In [1]: import numpy as np

In [2]: from numpy import linalg as LA

In [3]: np.set_printoptions(suppress=True, linewidth=120)

In [4]: def tidy(a):
   ...:     return np.round(a, 2) + 0
   ...: 

In [5]: mat = np.load("m.npy")

In [6]: mat
Out[6]: 
array([[-3.78,  2.18,  3.63,  5.2 ,  1.06],
       [-3.67, -3.95, -3.04, -1.62,  3.25],
       [-5.7 , -0.94, -3.26, -0.93,  0.66],
       [-2.2 , -6.55, -1.72,  0.54, -0.76],
       [ 5.14, -2.33, -0.14,  1.56,  0.49],
       [ 4.  ,  8.84,  0.99,  0.38,  4.32],
       [ 0.32, -2.7 , -6.3 , -7.57, -6.17],
       [-4.79, -2.16, -0.93, -4.43,  2.08],
       [ 1.49, -4.93,  0.46, -0.32, -6.41],
       [-0.89, -0.95,  4.45, -2.92,  0.1 ],
       [-4.38,  5.87, -1.38, -7.45, -7.46],
       [-2.98, -2.53,  6.26,  2.41, -5.83],
       [ 7.3 , -4.7 ,  3.08,  2.57, -0.73],
       [-0.7 ,  1.5 , -6.58, -2.31,  2.21],
       [ 1.83,  0.9 , -0.37, -0.93, -2.49],
       [ 3.86,  0.5 , -0.46,  4.12, -4.75],
       [ 5.6 ,  2.33, -3.53,  2.44, -0.06],
       [-2.89, -0.67,  4.55,  3.18,  4.81],
       [ 2.69, -3.05, -1.06,  2.09,  2.05],
       [ 0.59,  5.79, -1.13,  0.02,  2.53],
       [-6.49, -0.64,  3.36, -3.06, -1.87],
       [ 1.36,  1.96,  3.29,  6.03,  5.17],
       [-0.61,  2.24, -3.67,  8.35, -7.56],
       [-3.24, -1.82,  2.77,  3.9 , -0.41]])

In [7]: x0 = np.array([2, 3, 2, 0, 1])

In [8]: a = np.maximum(mat @ x0, 0)

In [9]: tidy(a)
Out[9]: 
array([ 7.3 ,  0.  ,  0.  ,  0.  ,  3.5 , 40.82,  0.  ,  0.  ,  0.  ,  4.37,  0.  ,  0.  ,  5.93,  0.  ,  3.13,  3.55,
       11.07,  6.12,  0.  , 18.82,  0.  , 20.35,  0.  ,  0.  ])

In [10]: tidy(mat.T @ a)
Out[10]: array([295.59, 511.72, 135.79, 242.69, 338.84])

In [11]: idx = mat[:, 2] > np.median(mat[:, 2])

In [12]: f = mat[idx].mean(axis=0) - mat[~idx].mean(axis=0)

In [13]: idx.astype(int)
Out[13]: array([1, 0, 0, 0, 1, 1, 0, 0, 1, 1, 0, 1, 1, 0, 1, 0, 0, 1, 0, 0, 1, 1, 0, 1])

In [14]: tidy(f)
Out[14]: array([ 0.82, -0.3 ,  5.45,  2.06,  1.02])

In [15]: ((mat - mat.mean(axis=0)) @ f > 0).astype(int)
Out[15]: array([1, 0, 0, 0, 1, 1, 0, 0, 0, 1, 0, 1, 1, 0, 0, 1, 0, 1, 1, 0, 1, 1, 0, 1])

In [16]: tidy((((mat - mat.mean(axis=0)) @ f > 0) == idx).mean())
Out[16]: np.float64(0.83)

In [17]: E = np.loadtxt("dump.csv", delimiter=",")

In [18]: E
Out[18]: 
array([[ 0., -1.,  0.,  7., -3.],
       [ 1.,  0.,  2.,  0.,  2.],
       [ 0., -2.,  0.,  2., -1.],
       [-7.,  0., -2.,  0., -1.],
       [ 3., -2.,  1.,  1.,  0.]])

In [19]: # rank 4

In [20]: Uu, sig, Vt = LA.svd(E)

In [21]: tidy(sig)
Out[21]: array([8.24, 8.24, 2.25, 2.25, 0.  ])

In [22]: np.argmax(sig[:-1] / (sig[1:] + 1e-6)) + 1
Out[22]: np.int64(4)

In [23]: other = Uu[:, :4] @ np.diag(sig[:4]) @ Vt[:4]

In [24]: print(LA.matrix_rank(other))
4

In [25]: LA.matrix_rank(E, rtol=0.05)
Out[25]: np.int64(4)

In [26]: tidy(LA.norm(E - other, 2)), tidy(sig[4])
Out[26]: (np.float64(0.0), np.float64(0.0))

In [27]: tidy(LA.norm(E - other) / LA.norm(E))
Out[27]: np.float64(0.0)

In [28]: print(tidy(np.abs(E - other).max()))
0.0

In [29]: Uu, sig, Vt = LA.svd(E, full_matrices=False)

In [30]: Uu.shape, sig.shape, Vt.shape
Out[30]: ((5, 5), (5,), (5, 5))

In [31]: tidy(Uu.T @ E @ Vt.T)
Out[31]: 
array([[8.24, 0.  , 0.  , 0.  , 0.  ],
       [0.  , 8.24, 0.  , 0.  , 0.  ],
       [0.  , 0.  , 2.25, 0.  , 0.  ],
       [0.  , 0.  , 0.  , 2.25, 0.  ],
       [0.  , 0.  , 0.  , 0.  , 0.  ]])

In [32]: tidy(np.sqrt((sig ** 2).sum())), tidy(LA.norm(E))
Out[32]: (np.float64(12.08), np.float64(12.08))
